$ python3 -q
>>> import numpy as np
>>> from numpy import linalg as LA
>>> np.set_printoptions(precision=1, suppress=True, linewidth=140)
>>> rnd = lambda a: np.round(a, 1) + 0
>>> K = np.load("layer18.npy")
>>> print(K)
[[1 0 0 0]
 [0 0 0 0]
 [0 0 0 0]
 [0 0 0 2]]
>>> evals, vecs = LA.eigh(K)
>>> x0 = np.array([-1, 0, 1, 0])
>>> print(rnd(LA.eigvalsh(K[1:, 1:])))
[0. 0. 2.]
>>> print(vecs * np.maximum(evals, 0) @ vecs.T)
[[1. 0. 0. 0.]
 [0. 0. 0. 0.]
 [0. 0. 0. 0.]
 [0. 0. 0. 2.]]
>>> print(np.abs(K).sum(axis=1).max(), np.abs(evals).max())
2 2.0
>>> proj = np.triu(np.array([[1, 0, -1, 0], [1, 1, 0, 1], [-2, 2, 2, -2], [-2, 0, 0, -2]]), 1) + np.eye(4)
>>> A2 = proj @ K @ LA.inv(proj)
>>> print(np.poly(A2))
[ 1. -3.  2.  0.  0.]
>>> print(rnd(LA.det(A2)))
0.0
>>> print(A2)
[[ 1.  0.  1.  2.]
 [ 0.  0.  0.  2.]
 [ 0.  0.  0. -4.]
 [ 0.  0.  0.  2.]]
>>> print(np.trace(A2), np.trace(K))
3.0 3
>>> r = LA.matrix_rank(K)
>>> print(r)
2
>>> N = LA.svd(K)[2][r:].T
>>> print(np.allclose(K @ N, 0))
True
>>> print([int(LA.matrix_rank(K[:, :j + 1])) for j in range(4)])
[1, 1, 1, 2]
>>> print([int(LA.matrix_rank(np.delete(K, i, axis=0))) for i in range(4)])
[1, 2, 2, 1]
>>> print(N @ N.T)
[[0. 0. 0. 0.]
 [0. 1. 0. 0.]
 [0. 0. 1. 0.]
 [0. 0. 0. 0.]]
>>> print(K @ N)
[[0. 0.]
 [0. 0.]
 [0. 0.]
 [0. 0.]]
>>> print(K.T @ K)
[[1 0 0 0]
 [0 0 0 0]
 [0 0 0 0]
 [0 0 0 4]]
>>> print(K[:, 2] @ K[:, 1])
0
>>> print(rnd(LA.pinv(K)))
[[1.  0.  0.  0. ]
 [0.  0.  0.  0. ]
 [0.  0.  0.  0. ]
 [0.  0.  0.  0.5]]
>>> print(rnd(LA.norm(K, axis=0)))
[1. 0. 0. 2.]
>>> feats = np.loadtxt("test5.csv", delimiter=",")
>>> print(rnd(feats))
[[ 0.   0.5 -0.5 -0.1 -0.3  0.5 -0.4]
 [-0.6 -0.4  0.2 -0.3  0.   0.1 -0.5]
 [ 0.  -0.4  0.   0.8 -0.1  0.5  0. ]
 [ 0.7 -0.3  0.3 -0.2 -0.4  0.  -0.3]
 [-0.2  0.5  0.6  0.4 -0.3 -0.3 -0.3]
 [ 0.3  0.  -0.3  0.3  0.6 -0.3 -0.6]
 [-0.2 -0.3 -0.5  0.2 -0.5 -0.6  0. ]]
>>> x0 = np.array([3, 4, -5, 9, 2, 3, 9])
>>> print(7 - LA.matrix_rank(feats - np.eye(7), tol=1e-8))
1
>>> print(rnd(feats.T @ (feats @ x0)))
[ 3.  4. -5.  9.  2.  3.  9.]
>>> print([p for p in range(1, 25) if np.allclose(LA.matrix_power(feats, p), np.eye(7))])
[]
>>> print(rnd(LA.norm(x0)), rnd(LA.norm(feats @ x0)))
15.0 15.0
>>> print(rnd(LA.det(feats)))
1.0
>>> print(rnd(LA.inv(feats)))
[[ 0.  -0.6  0.   0.7 -0.2  0.3 -0.2]
 [ 0.5 -0.4 -0.4 -0.3  0.5  0.  -0.3]
 [-0.5  0.2  0.   0.3  0.6 -0.3 -0.5]
 [-0.1 -0.3  0.8 -0.2  0.4  0.3  0.2]
 [-0.3  0.  -0.1 -0.4 -0.3  0.6 -0.5]
 [ 0.5  0.1  0.5  0.  -0.3 -0.3 -0.6]
 [-0.4 -0.5  0.  -0.3 -0.3 -0.6  0. ]]
>>> print(rnd(np.sort(np.abs(np.degrees(np.angle(LA.eigvals(feats)))))))
[  0.   64.7  64.7 130.1 130.1 155.7 155.7]
>>> rng = np.random.default_rng(3865)
>>> idx = rng.permutation(7)
>>> A2 = feats[:, idx] * rng.choice([-1, 1], 7)
>>> print(rnd(A2))
[[-0.5  0.3 -0.5  0.4 -0.5  0.  -0.1]
 [ 0.4  0.  -0.1  0.5  0.2  0.6 -0.3]
 [ 0.4  0.1 -0.5  0.   0.   0.   0.8]
 [ 0.3  0.4  0.   0.3  0.3 -0.7 -0.2]
 [-0.5  0.3  0.3  0.3  0.6  0.2  0.4]
 [ 0.  -0.6  0.3  0.6 -0.3 -0.3  0.3]
 [ 0.3  0.5  0.6  0.  -0.5  0.2  0.2]]
>>> U, _, Vh = LA.svd(feats.T @ A2)
>>> print(rnd(LA.lstsq(feats, A2)[0]))
[[ 0.  0.  0.  0.  0. -1.  0.]
 [-1.  0.  0.  0.  0.  0.  0.]
 [ 0.  0.  0.  0.  1.  0.  0.]
 [ 0.  0.  0.  0.  0.  0.  1.]
 [ 0. -1.  0.  0.  0.  0.  0.]
 [ 0.  0. -1.  0.  0.  0.  0.]
 [ 0.  0.  0. -1.  0.  0.  0.]]
>>> W1 = np.array([[0, 2, 3, -3, -2, 0],
...     [2, -1, 0, 3, -1, -1],
...     [-1, 0, 3, 2, -3, 3],
...     [-1, 2, -2, -3, -2, 3],
...     [3, 0, -1, -3, 2, 3],
...     [0, 0, 0, 3, 3, 0],
...     [-2, -2, 0, 2, 1, 0]])
>>> b = np.array([1, 1, -2, 0, -2, -2])
>>> hid = np.maximum(A2 @ W1 + b, 0)
>>> print((hid > 0).astype(int))
[[1 1 0 1 0 0]
 [1 1 0 0 0 1]
 [1 1 0 0 0 0]
 [1 1 0 0 0 0]
 [1 0 0 1 0 1]
 [0 1 0 0 0 1]
 [0 1 1 1 0 0]]
>>> print(rnd(hid))
[[0.4 0.8 0.  1.5 0.  0. ]
 [1.8 3.6 0.  0.  0.  0.1]
 [0.3 0.1 0.  0.  0.  0. ]
 [2.7 2.3 0.  0.  0.  0. ]
 [2.  0.  0.  1.6 0.  1.2]
 [0.  2.2 0.  0.  0.  0.5]
 [0.  0.6 0.9 4.3 0.  0. ]]
>>> print(LA.matrix_rank(hid))
5
>>> C = np.array([[2, 3], [1, -1], [1, 2], [3, 2], [-2, -3], [-3, -1]])
>>> print(rnd(hid @ C))
[[ 6.1  3.4]
 [ 6.9  1.7]
 [ 0.8  0.8]
 [ 7.8  5.9]
 [ 5.2  8. ]
 [ 0.8 -2.6]
 [14.6 10. ]]
>>> print(W1 @ C)
[[  0   4]
 [ 17  17]
 [  4  13]
 [-16 -12]
 [-17  -8]
 [  3  -3]
 [ -2  -3]]
>>> f = np.array([-2, 2, -1])
>>> print(rnd(np.polyval(f, hid[2])))
[-0.6 -0.8 -1.  -1.  -1.  -1. ]
>>> print(rnd(np.array([np.convolve(row, f, "same") for row in hid])))
[[-0.9  1.3 -3.8  3.  -1.5  0. ]
 [-3.6  5.4 -3.6  0.  -0.2  0.2]
 [ 0.4 -0.1 -0.1  0.   0.   0. ]
 [ 0.8  1.9 -2.3  0.   0.   0. ]
 [ 4.  -2.  -3.2  3.2 -4.   2.4]
 [-4.3  4.3 -2.2  0.  -0.9  0.9]
 [-1.3 -0.6 -7.4  7.7 -4.3  0. ]]
>>> print(rnd(np.convolve(hid[2], f)))
[-0.6  0.4 -0.1 -0.1  0.   0.   0.   0. ]
>>> A2 = np.array([[5, 2, 4],
...     [2, 0, 1],
...     [0, 3, 1],
...     [2, 5, 2],
...     [1, 1, 4],
...     [0, 5, 1],
...     [5, 1, 4]])
>>> print(np.vstack([feats, A2.T]).shape)
(10, 7)
>>> print(LA.matrix_rank(np.vstack([feats, A2.T])))
7
>>> print(rnd(np.einsum("ij->j", feats)))
[ 0.  -0.4 -0.2  0.9 -1.  -0.1 -2.2]
>>> print(LA.matrix_rank(feats @ A2))
3
>>> print(rnd(np.einsum("ik,kj->ij", feats, A2)))
[[-1.9 -0.7 -2.9]
 [-7.2 -2.2 -5.2]
 [ 0.3  6.3  0.9]
 [ 0.4  0.5 -0.6]
 [-0.7  1.1 -1.3]
 [-0.4 -0.3  1.1]
 [-1.7 -4.3 -3.9]]
>>> m1 = np.load("dump.npy")
>>> print(m1)
[[1 2 1 0 0 0]
 [0 0 0 1 5 3]
 [0 0 0 0 3 2]
 [0 1 0 0 1 1]
 [0 1 0 0 1 1]
 [0 1 0 0 1 1]
 [0 0 0 0 3 2]
 [0 0 0 1 5 3]
 [0 0 0 0 3 2]
 [2 3 3 0 0 0]
 [0 0 0 1 5 3]
 [0 0 0 0 3 2]
 [0 0 0 1 5 3]
 [0 0 0 1 5 3]
 [0 0 0 0 3 2]
 [1 2 1 0 0 0]
 [0 0 0 0 3 2]
 [1 2 1 0 0 0]
 [2 3 3 0 0 0]
 [0 0 0 0 3 2]
 [2 3 3 0 0 0]
 [2 3 3 0 0 0]
 [2 3 3 0 0 0]
 [1 2 1 0 0 0]
 [0 1 0 0 1 1]]
>>> U, sv, Vh = LA.svd(m1)
>>> vecs = Vh[:(sv > 1e-8).sum()]
>>> x0 = m1[24] + 4 * m1[18] + rng.integers(2) * np.eye(6)[5]
>>> print(x0)
[ 8. 13. 12.  0.  1.  1.]
>>> print(np.allclose(vecs.T @ vecs @ x0, x0))
True
>>> C = m1[[23, 7]].astype(float)
>>> for _ in range(4):
...     idx = LA.norm(m1[:, None] - C, axis=-1).argmin(axis=1)
...     C = np.array([m1[idx == j].mean(axis=0) for j in range(2)])
... 
>>> print(idx)
[0 1 1 0 0 0 1 1 1 0 1 1 1 1 1 0 1 0 0 1 0 0 0 0 0]
>>> print(rnd(C))
[[1.1 2.1 1.5 0.  0.3 0.3]
 [0.  0.  0.  0.4 3.8 2.4]]
>>> print(np.abs(C[1] - C[0]).argmax())
4
>>> cov = C.T @ C
>>> print(rnd(LA.svd(C, compute_uv=False) ** 2))
[21.   7.5]
>>> print(rnd(LA.eigvalsh(cov)[::-1]))
[21.   7.5  0.   0.   0.   0. ]
>>> mat = np.load("a.npy")
>>> print(mat)
[[ 5 20  0  0  0  6 18]
 [51  0  0  0  0 22  0]
 [22  0  0  0  5 21  0]
 [ 4 17  0  0  0  0 14]
 [ 8  0  6  0  4  7  0]
 [ 0  0 17 13  0  0  0]
 [42  1  0  0  0 23  0]
 [31 22  0  0 15 42 17]
 [11  1  0  0  0  4  0]
 [31  0  0  0  0  6  0]
 [ 0  0  6  2  0  0  0]
 [20  0  0  0  0  3  0]
 [27  0  0  0  0 20  0]
 [12  0  7  0  0  0  0]]
>>> Xc = mat - mat.mean(axis=0)
>>> U, sv, Vh = LA.svd(Xc, full_matrices=False)
>>> print(rnd(Xc.mean(axis=0)))
[0. 0. 0. 0. 0. 0. 0.]
>>> print(rnd(Vh[0] * np.sign(Vh[0, np.abs(Vh[0]).argmax()])))
[ 0.8  0.  -0.1 -0.1  0.1  0.6  0. ]
>>> print(rnd((sv ** 2).sum() ** 2 / (sv ** 4).sum()))
2.1
>>> print(np.abs(Vh[0]).argmax())
0
>>> print(np.searchsorted(np.cumsum(sv ** 2) / (sv ** 2).sum(), 0.9) + 1)
3
>>> Xc = mat - mat.mean(axis=0)
>>> vecs = LA.svd(Xc)[2][:6]
>>> A2 = Xc - Xc @ vecs.T @ vecs
>>> print(rnd(np.diag(vecs.T @ vecs)))
[1.  0.6 1.  1.  1.  1.  0.4]
>>> print(rnd((Xc @ vecs.T).std(axis=0)))
[18.5 11.8  6.3  4.   1.8  1.1]
>>> print(LA.norm(A2, axis=1).round(6).argmax())
0
>>> A2 = mat[0, 0] * mat[1:] - np.outer(mat[1:, 0], mat[0])
>>> print(A2)
[[    0 -1020     0     0     0  -196  -918]
 [    0  -440     0     0    25   -27  -396]
 [    0     5     0     0     0   -24    -2]
 [    0  -160    30     0    20   -13  -144]
 [    0     0    85    65     0     0     0]
 [    0  -835     0     0     0  -137  -756]
 [    0  -510     0     0    75    24  -473]
 [    0  -215     0     0     0   -46  -198]
 [    0  -620     0     0     0  -156  -558]
 [    0     0    30    10     0     0     0]
 [    0  -400     0     0     0  -105  -360]
 [    0  -540     0     0     0   -62  -486]
 [    0  -240    35     0     0   -72  -216]]
>>> print(np.flatnonzero(~A2.round(6).any(axis=1)))
[]
>>> print(mat[:, 0] / mat[0, 0])
[ 1.  10.2  4.4  0.8  1.6  0.   8.4  6.2  2.2  6.2  0.   4.   5.4  2.4]
>>> dist = LA.norm(mat[:, None] - mat[None], axis=-1)
>>> print(np.unravel_index(dist.round(6).argmax(), dist.shape))
(np.int64(5), np.int64(7))
>>> print(rnd(LA.norm(mat, axis=1)))
[28.  55.5 30.8 22.4 12.8 21.4 47.9 61.  11.7 31.6  6.3 20.2 33.6 13.9]
>>> print(dist.shape)
(14, 14)
>>> print(rnd(dist[:5, :5]))
[[ 0.  55.6 35.5  7.9 28. ]
 [55.6  0.  29.4 56.4 46.1]
 [35.5 29.4  0.  35.7 20.7]
 [ 7.9 56.4 35.7  0.  24.5]
 [28.  46.1 20.7 24.5  0. ]]
>>> print(rnd(LA.norm(mat - mat.mean(axis=0), axis=1)))
[26.1 34.6 12.6 25.  13.5 29.3 26.7 42.3 12.  14.6 22.9 10.4 13.8 14.9]
>>> print(np.flatnonzero(dist[13] < dist.mean() / 2))
[ 4  8 10 11 13]
>>> O, _ = LA.qr(np.array([[0.2, -0.5, 0.1, 0.3],
...     [0.8, -1.7, 0.0, 1.3],
...     [-1.5, 1.5, -0.9, 0.8],
...     [1.2, -0.8, -0.8, 0.9]]))
>>> arr = -2 * O
>>> print(rnd(arr))
[[ 0.2  0.6  0.   1.9]
 [ 0.8  1.7  0.6 -0.6]
 [-1.4  0.2  1.4  0.1]
 [ 1.1 -0.9  1.3  0.2]]
>>> A2 = LA.invert(arr)
Traceback (most recent call last):
  File "<python-input-108>", line 1, in <module>
    A2 = LA.invert(arr)
         ^^^^^^^^^
AttributeError: module 'numpy.linalg' has no attribute 'invert'
>>> A2 = LA.inv(arr)
>>> print(rnd(A2))
[[ 0.   0.2 -0.4  0.3]
 [ 0.1  0.4  0.1 -0.2]
 [ 0.   0.1  0.3  0.3]
 [ 0.5 -0.1  0.   0. ]]
>>> print(rnd(arr @ A2))
[[1. 0. 0. 0.]
 [0. 1. 0. 0.]
 [0. 0. 1. 0.]
 [0. 0. 0. 1.]]
>>> print((np.abs(A2) > 1e-9).astype(int))
[[1 1 1 1]
 [1 1 1 1]
 [1 1 1 1]
 [1 1 1 1]]
>>> print(rnd(LA.det(arr) * A2))
[[-0.8 -3.1  5.7 -4.6]
 [-2.2 -6.6 -0.8  3.8]
 [-0.1 -2.3 -5.5 -5.3]
 [-7.6  2.3 -0.3 -0.6]]
>>> x0 = np.array([-1, -3, 2, 1])
>>> h1 = np.maximum(arr @ x0, 0)
>>> print(rnd(np.maximum(arr @ (3 * x0), 0)))
[ 0.2  0.  11.  13.5]
>>> print(rnd(arr.T @ h1))
[-0.1 -3.5 11.   1.1]
>>> print(rnd(np.tanh(arr @ x0)))
[ 0.1 -1.   1.   1. ]
>>> print(rnd(arr * (h1 > 1e-9)[:, None]))
[[ 0.2  0.6  0.   1.9]
 [ 0.   0.   0.   0. ]
 [-1.4  0.2  1.4  0.1]
 [ 1.1 -0.9  1.3  0.2]]
>>> print(rnd(np.maximum(arr @ x0, 0) - np.maximum(-arr @ x0, 0)))
[ 0.1 -5.1  3.7  4.5]
>>> print(rnd(arr[:, 1] @ arr[:, 0]))
0.0
>>> print(rnd(LA.svd(arr, compute_uv=False)))
[2. 2. 2. 2.]
>>> print(rnd(arr.T @ arr))
[[4. 0. 0. 0.]
 [0. 4. 0. 0.]
 [0. 0. 4. 0.]
 [0. 0. 0. 4.]]
>>> A2 = arr / LA.norm(arr, axis=1, keepdims=True)
>>> cov = A2 @ A2.T
>>> print(rnd(cov))
[[1. 0. 0. 0.]
 [0. 1. 0. 0.]
 [0. 0. 1. 0.]
 [0. 0. 0. 1.]]
>>> print(rnd(LA.norm(A2, axis=1)))
[1. 1. 1. 1.]
>>> print(np.argwhere(np.triu(np.abs(cov) > 0.95, 1)))
[]
